% ipython --no-banner

In [1]: import numpy as np

In [2]: np.set_printoptions(suppress=True, linewidth=140)

In [3]: A2 = np.array([[2]])

In [4]: W2 = np.array([[0, 1], [3, 3]])

In [5]: mat = np.block([[A2, np.zeros((1, 2))], [np.zeros((2, 1)), W2]])

In [6]: mat
Out[6]: 
array([[2., 0., 0.],
       [0., 0., 1.],
       [0., 3., 3.]])

In [7]: rng = np.random.default_rng(146843)

In [8]: z = rng.permutation(3)

In [9]: A2 = mat[:, z] * rng.choice([-1, 1], 3)

In [10]: A2
Out[10]: 
array([[-0., -2., -0.],
       [-0., -0., -1.],
       [-3., -0., -3.]])

In [11]: left, _, Vh = np.linalg.svd(mat.T @ A2)

In [12]: z
Out[12]: array([1, 0, 2])

In [13]: np.round(np.linalg.lstsq(mat, A2)[0], 3) + 0
Out[13]: 
array([[ 0., -1.,  0.],
       [-1.,  0.,  0.],
       [ 0.,  0., -1.]])

In [14]: np.round(left @ Vh, 3) + 0
Out[14]: 
array([[ 0., -1.,  0.],
       [-1.,  0.,  0.],
       [ 0.,  0., -1.]])

In [15]: mat @ mat
Out[15]: 
array([[ 4.,  0.,  0.],
       [ 0.,  3.,  3.],
       [ 0.,  9., 12.]])

In [16]: (mat != 0).astype(int)
Out[16]: 
array([[1, 0, 0],
       [0, 0, 1],
       [0, 1, 1]])

In [17]: np.flatnonzero(np.linalg.matrix_power((mat != 0) + (mat.T != 0) + np.eye(3), 3)[0])
Out[17]: array([0])

In [18]: F = np.load("data.npy")

In [19]: F
Out[19]: 
array([[ 0.03 ,  0.02 ,  0.09 ],
       [-0.264, -0.178, -0.67 ],
       [-0.207, -0.139, -0.558],
       [-0.119, -0.08 , -0.345],
       [ 0.345,  0.235,  0.793],
       [ 0.397,  0.273,  0.851],
       [ 0.178,  0.119,  0.493],
       [ 0.446,  0.31 ,  0.894],
       [ 0.119,  0.08 ,  0.345],
       [-0.345, -0.235, -0.793],
       [-0.291, -0.197, -0.716],
       [-0.515, -0.363, -0.937],
       [-0.03 , -0.02 , -0.09 ]])

In [20]: Xs = F - F.mean(axis=0)

In [21]: V = np.linalg.svd(Xs)[2][:2]

In [22]: A2 = Xs - Xs @ V.T @ V

In [23]: np.round((Xs @ V.T).std(axis=0), 3)
Out[23]: array([0.735, 0.044])

In [24]: np.round(A2.std(axis=0), 3) + 0
Out[24]: array([0.   , 0.001, 0.   ])

In [25]: np.linalg.norm(A2, axis=1).round(6).argmax()
Out[25]: np.int64(8)
